In [1]: import numpy as np

In [2]: np.set_printoptions(suppress=True, linewidth=120)

In [3]: def tidy(a):
   ...:     return np.round(a, 3) + 0
   ...: 

In [4]: W0 = np.load("layer10.npy")

In [5]: W0
Out[5]: 
array([[ 0.3  , -0.868,  0.9  ],
       [-1.2  , -0.769,  0.8  ],
       [-0.6  , -0.056,  0.1  ],
       [-1.6  ,  1.063, -1.1  ],
       [-0.8  , -0.226,  0.2  ],
       [ 0.3  ,  0.165, -0.1  ],
       [-1.   , -0.741,  0.7  ],
       [-2.1  ,  0.797, -0.8  ],
       [-0.1  ,  1.533, -1.6  ],
       [ 1.   , -0.414,  0.5  ],
       [ 0.   ,  0.944, -0.9  ],
       [-1.1  , -1.037,  1.1  ],
       [ 0.7  , -0.258,  0.2  ],
       [ 1.5  , -1.191,  1.2  ],
       [ 0.6  , -0.333,  0.4  ],
       [ 0.4  ,  0.11 , -0.1  ],
       [-0.6  ,  0.192, -0.2  ],
       [-0.7  ,  0.141, -0.2  ],
       [-2.1  ,  1.057, -1.   ],
       [-1.1  , -0.711,  0.7  ]])

In [6]: G = np.cov(W0, rowvar=False)

In [7]: tidy(G)
Out[7]: 
array([[ 1.009, -0.271,  0.279],
       [-0.271,  0.605, -0.614],
       [ 0.279, -0.614,  0.625]])

In [8]: tidy(np.corrcoef(W0.T))
Out[8]: 
array([[ 1.   , -0.347,  0.352],
       [-0.347,  1.   , -0.998],
       [ 0.352, -0.998,  1.   ]])

In [9]: print(tidy(W0.std(axis=0)))
[0.979 0.758 0.77 ]

In [10]: print(np.argwhere(np.triu(np.abs(np.corrcoef(W0.T)) > 0.8, 1)))
[[1 2]]

In [11]: tidy(np.polyfit(W0[:, 2], W0[:, 0], 1))
Out[11]: array([ 0.447, -0.428])

In [12]: tidy(np.linalg.eigvalsh(G)[::-1])
Out[12]: array([1.524, 0.714, 0.001])

In [13]: other = G / np.sqrt((G ** 2).mean(axis=1, keepdims=True))

In [14]: tidy(G - G.mean(axis=1, keepdims=True))
Out[14]: 
array([[ 0.67 , -0.61 , -0.06 ],
       [-0.178,  0.698, -0.52 ],
       [ 0.183, -0.711,  0.528]])

In [15]: np.linalg.matrix_rank(other) == np.linalg.matrix_rank(G)
Out[15]: np.True_
